% ipython --no-banner

In [1]: import numpy as np

In [2]: from numpy import linalg as LA

In [3]: np.set_printoptions(precision=2, suppress=True, linewidth=160, sign=" ")

In [4]: mat = np.load("m.npy")

In [5]: print(mat)
[[-0.76 -0.53 -0.34  0.17 -0.08]
 [ 0.33 -0.73  0.43 -0.13 -0.39]
 [ 0.4  -0.43 -0.4  -0.03  0.71]
 [-0.07  0.03 -0.33 -0.93 -0.17]
 [-0.4  -0.03  0.66 -0.31  0.56]]

In [6]: round(LA.det(mat[::-1]), 2)
Out[6]: np.float64(1.0)

In [7]: LA.eigvals(mat)
Out[7]: array([ 1.  +0.j  , -0.63+0.78j, -0.63-0.78j, -1.  +0.06j, -1.  -0.06j])

In [8]: print(round(np.einsum("ii->", mat), 2))
-2.26

In [9]: round(float(LA.det(mat.T)), 2)
Out[9]: 1.0

In [10]: x = np.array([3, -1, 1, -1, 0])

In [11]: LA.inv(mat)
Out[11]: 
array([[-0.76,  0.33,  0.4 , -0.07, -0.4 ],
       [-0.53, -0.73, -0.43,  0.03, -0.03],
       [-0.34,  0.43, -0.4 , -0.33,  0.66],
       [ 0.17, -0.13, -0.03, -0.93, -0.31],
       [-0.08, -0.39,  0.71, -0.17,  0.56]])

In [12]: np.abs(LA.eigvals(mat))
Out[12]: array([ 1.,  1.,  1.,  1.,  1.])

In [13]: round(float(LA.det(mat)), 2)
Out[13]: 1.0

In [14]: rng = np.random.default_rng(3572)

In [15]: idx = rng.permutation(5)

In [16]: B = mat[:, idx] * rng.choice([-1, 1], 5)

In [17]: B
Out[17]: 
array([[-0.34,  0.08, -0.53,  0.76, -0.17],
       [ 0.43,  0.39, -0.73, -0.33,  0.13],
       [-0.4 , -0.71, -0.43, -0.4 ,  0.03],
       [-0.33,  0.17,  0.03,  0.07,  0.93],
       [ 0.66, -0.56, -0.03,  0.4 ,  0.31]])

In [18]: left, _, Vt = LA.svd(mat.T @ B)

In [19]: np.round(LA.lstsq(mat, B)[0], 2) + 0
Out[19]: 
array([[ 0.,  0.,  0., -1.,  0.],
       [ 0.,  0.,  1.,  0.,  0.],
       [ 1.,  0.,  0.,  0.,  0.],
       [ 0.,  0.,  0.,  0., -1.],
       [ 0., -1.,  0.,  0.,  0.]])

In [20]: idx
Out[20]: array([ 2,  4,  1,  0,  3])
